% ipython --no-banner

In [1]: import numpy as np

In [2]: np.set_printoptions(suppress=True, linewidth=140)

In [3]: J = np.load("out3.npy")

In [4]: J
Out[4]: 
array([[ 41.814,   0.862, -59.092],
       [ 41.057,  -0.845, -61.377],
       [ 40.341,   1.352, -60.865],
       [ 40.116,   3.167, -59.267],
       [ 38.982,  -0.161, -62.257],
       [ 40.906,   0.221, -58.428],
       [ 40.135,  -1.417, -58.858],
       [ 38.355,   0.44 , -57.868],
       [ 40.534,   1.191, -59.905],
       [ 40.099,  -0.457, -59.518],
       [ 39.679,  -0.002, -59.457],
       [ 40.762,  -1.154, -59.409],
       [ 39.871,  -0.598, -59.693],
       [ 40.448,   1.1  , -59.837],
       [ 42.166,  -0.034, -60.075],
       [ 39.333,  -0.54 , -60.997],
       [ 39.813,   1.899, -59.284],
       [ 40.08 ,   1.317, -61.18 ]])

In [5]: cen = J - J.mean(axis=1)
---------------------------------------------------------------------------
ValueError                                Traceback (most recent call last)
Cell In[5], line 1
----> 1 cen = J - J.mean(axis=1)

ValueError: operands could not be broadcast together with shapes (18,3) (18,) 

In [6]: cen = J - J.mean(axis=0)

In [7]: U, sigma, Vh = np.linalg.svd(cen, full_matrices=False)

In [8]: np.abs(Vh[0]).argmax()
Out[8]: np.int64(1)

In [9]: print(np.linalg.matrix_rank(cen))
3
